$ python -q
>>> import numpy as np
>>> np.set_printoptions(precision=2, suppress=True, linewidth=100)
>>> M = np.loadtxt("case0.csv", delimiter=",")
>>> print(M)
[[ 0.29  0.16  0.36  0.13 -0.07  0.04  0.11  0.13]
 [ 0.16  0.08  0.19  0.07 -0.04  0.02  0.06  0.07]
 [ 0.36  0.19  0.44  0.16 -0.08  0.05  0.14  0.16]
 [ 0.13  0.07  0.16  0.06 -0.03  0.02  0.05  0.06]
 [-0.07 -0.04 -0.08 -0.03  0.02 -0.01 -0.03 -0.03]
 [ 0.04  0.02  0.05  0.02 -0.01  0.01  0.02  0.02]
 [ 0.11  0.06  0.14  0.05 -0.03  0.02  0.04  0.05]
 [ 0.13  0.07  0.16  0.06 -0.03  0.02  0.05  0.06]]
>>> vals, evecs = np.linalg.eigh(M)
>>> np.unique(vals.round(6) + 0, return_counts=True)[1]
array([7, 1])
>>> np.round(np.linalg.svd(M, compute_uv=False), 2) + 0
array([1., 0., 0., 0., 0., 0., 0., 0.])
>>> np.abs(evecs[:, -1])
array([0.54, 0.29, 0.66, 0.25, 0.12, 0.08, 0.21, 0.25])
>>> np.round(np.linalg.eigvalsh(M @ M), 2) + 0
array([0., 0., 0., 0., 0., 0., 0., 1.])
>>> print(np.round(evecs.T @ M @ evecs, 2) + 0)
[[0. 0. 0. 0. 0. 0. 0. 0.]
 [0. 0. 0. 0. 0. 0. 0. 0.]
 [0. 0. 0. 0. 0. 0. 0. 0.]
 [0. 0. 0. 0. 0. 0. 0. 0.]
 [0. 0. 0. 0. 0. 0. 0. 0.]
 [0. 0. 0. 0. 0. 0. 0. 0.]
 [0. 0. 0. 0. 0. 0. 0. 0.]
 [0. 0. 0. 0. 0. 0. 0. 1.]]
>>> round(float(np.trace(np.linalg.pinv(M) @ M)), 2)
1.0
>>> np.unique(M.round(6), axis=0).shape
(7, 8)
>>> print(np.allclose(M[:-1].T @ np.linalg.lstsq(M[:-1].T, M[-1])[0], M[-1]))
True
>>> W0 = np.load("m.npy")
>>> W0
array([[ -6,   2,  -9,  -3,  -6,  -4,  -4,  -1,   2,  -4],
       [ -3,  -1,  -5,  -2,  -3,  -5,  -2,  -5,  -5,  -2],
       [  9,   3,   8,  -1,   9,   1,   6,   8,  15,   6],
       [  6,   2,   7,   1,   6,   4,   4,   7,  10,   4],
       [ -3,  -3,  -2,   1,  -3,  -1,  -2,  -6, -11,  -2],
       [  0,  -2,   2,   2,   0,   2,   0,  -2,  -6,   0],
       [ -6,  -2,  -5,   1,  -6,   0,  -4,  -5, -10,  -4]])
>>> # rows and columns are dependent
>>> u, v = W0[6], W0[3]
>>> u @ u
np.int64(259)
>>> print(u @ v)
-277
>>> p = (u @ v) / (u @ u) * u
>>> np.linalg.matrix_rank(np.outer(u, v))
np.int64(1)
>>> p
array([ 6.42,  2.14,  5.35, -1.07,  6.42, -0.  ,  4.28,  5.35, 10.69,  4.28])
>>> round(float(np.linalg.norm(u + v) ** 2 + np.linalg.norm(u - v) ** 2), 2)
1164.0
